$ python3 -q
>>> import numpy as np
>>> np.set_printoptions(precision=2, suppress=True, linewidth=140, sign=" ")
>>> mat = np.array([[0, 0, 0, 9, 8, 0],
...     [0, 0, 0, 9, 0, 7],
...     [0, 0, 0, 5, 9, 6],
...     [0, 0, 0, 18, 16, 0],
...     [0, 0, 0, 18, 0, 14],
...     [0, 0, 0, 10, 18, 12]])
>>> mat
array([[  0,   0,   0,   9,   8,   0],
       [  0,   0,   0,   9,   0,   7],
       [  0,   0,   0,   5,   9,   6],
       [  0,   0,   0,  18,  16,   0],
       [  0,   0,   0,  18,   0,  14],
       [  0,   0,   0,  10,  18,  12]])
>>> # columns 0 and 1 are equal
>>> rk = np.linalg.matrix_rank(mat)
>>> rk
np.int64(3)
>>> ns = np.linalg.svd(mat)[2][rk:].T
>>> [int(np.linalg.matrix_rank(mat[:, :j + 1])) for j in range(6)]
[0, 0, 0, 1, 2, 3]
>>> [int(np.linalg.matrix_rank(np.delete(mat, i, axis=0))) for i in range(6)]
[3, 3, 3, 3, 3, 3]
>>> ns.shape
(6, 3)
>>> np.unique(mat.round(6), axis=0).shape
(6, 6)
>>> np.abs(np.diag(np.linalg.qr(mat)[1])) > 1e-9
array([False, False, False,  True,  True,  True])
>>> np.round(mat @ np.linalg.pinv(mat) @ mat, 2) + 0
array([[  0.,   0.,   0.,   9.,   8.,   0.],
       [  0.,   0.,   0.,   9.,   0.,   7.],
       [  0.,   0.,   0.,   5.,   9.,   6.],
       [  0.,   0.,   0.,  18.,  16.,   0.],
       [  0.,   0.,   0.,  18.,   0.,  14.],
       [  0.,   0.,   0.,  10.,  18.,  12.]])
>>> np.allclose(mat[:-1].T @ np.linalg.lstsq(mat[:-1].T, mat[-1])[0], mat[-1])
True
>>> Uu, sig, Vt = np.linalg.svd(mat)
>>> evecs = Vt[:(sig > 1e-8).sum()]
>>> rng = np.random.default_rng(76878)
>>> vec = mat[0] + 3 * mat[1] + rng.integers(2) * np.eye(6)[2]
>>> vec
array([  0.,   0.,   0.,  36.,   8.,  21.])
>>> np.round(np.diag(evecs.T @ evecs), 2) + 0
array([ 0.,  0.,  0.,  1.,  1.,  1.])
>>> np.allclose(evecs.T @ evecs @ vec, vec)
True
>>> A = rng.normal(size=(41, 4))
>>> A = 5 * A / np.linalg.norm(A, axis=1, keepdims=True)
>>> A
array([[ 2.02, -0.88, -3.61,  2.66],
       [ 0.14, -3.15, -3.88, -0.06],
       [ 2.04, -4.53, -0.04, -0.56],
       [ 0.3 ,  4.7 , -0.88, -1.45],
       [-4.16,  1.15,  2.43, -0.66],
       [ 1.84, -4.33, -1.39, -0.96],
       [ 0.24,  1.28,  2.12,  4.34],
       [-2.18, -0.64,  1.52, -4.19],
       [-4.1 , -2.17,  0.16,  1.85],
       [-0.36, -0.09,  4.56,  2.01],
       [ 2.07,  1.46,  4.15, -1.19],
       [-2.04, -0.15,  0.32,  4.55],
       [ 4.51,  0.86, -0.83, -1.81],
       [ 0.77,  2.04,  4.02, -2.03],
       [-0.65,  3.56,  3.22,  1.24],
       [-3.26, -3.69, -0.76, -0.46],
       [ 0.45, -4.26, -1.51, -2.08],
       [ 3.3 ,  0.73,  3.35, -1.52],
       [ 1.39,  4.13,  2.45, -0.21],
       [-0.43,  4.32, -2.3 ,  0.95],
       [ 1.74, -4.44,  1.06, -1.05],
       [ 0.21,  0.86, -2.27, -4.36],
       [-2.93,  3.99, -0.12,  0.7 ],
       [ 0.37,  2.93,  0.89,  3.93],
       [-2.55,  0.2 ,  1.24,  4.11],
       [ 0.19, -4.16,  2.37, -1.42],
       [-2.12, -2.13,  3.42, -2.06],
       [-2.97,  2.49,  0.06, -3.16],
       [ 1.86,  1.67,  0.05,  4.33],
       [ 2.6 ,  2.36, -2.13, -2.85],
       [ 1.88, -3.59, -2.9 , -0.36],
       [-0.67, -2.63,  4.2 , -0.08],
       [-1.98, -0.66, -1.84, -4.15],
       [ 3.39, -3.54, -0.46,  0.85],
       [ 2.72,  3.1 , -2.82,  0.19],
       [-4.51, -0.33,  1.83, -1.09],
       [-1.71, -0.12,  0.54, -4.67],
       [ 1.94, -0.18, -0.57,  4.57],
       [ 4.24,  2.46, -0.97,  0.15],
       [-1.22, -4.22, -1.19,  2.07],
       [-3.63,  2.81, -1.85, -0.71]])
>>> Z = A[[7, 3]].astype(float)
>>> for _ in range(3):
...     z = np.linalg.norm(A[:, None] - Z, axis=-1).argmin(axis=1)
...     Z = np.array([A[z == j].mean(axis=0) for j in range(2)])
... 
>>> z
array([ 1,  0,  0,  1,  0,  0,  1,  0,  0,  0,  0,  1,  1,  0,  1,  0,  0,  0,  1,  1,  0,  0,  1,  1,  1,  0,  0,  0,  1,  1,  0,  0,  0,
        0,  1,  0,  0,  1,  1,  0,  1])
>>> np.bincount(z)
array([ 24,  17])
>>> Z[1] - Z[0]
array([ 1.05,  3.85, -1.07,  2.68])
>>> np.abs(Z[1] - Z[0]).argmax()
np.int64(1)
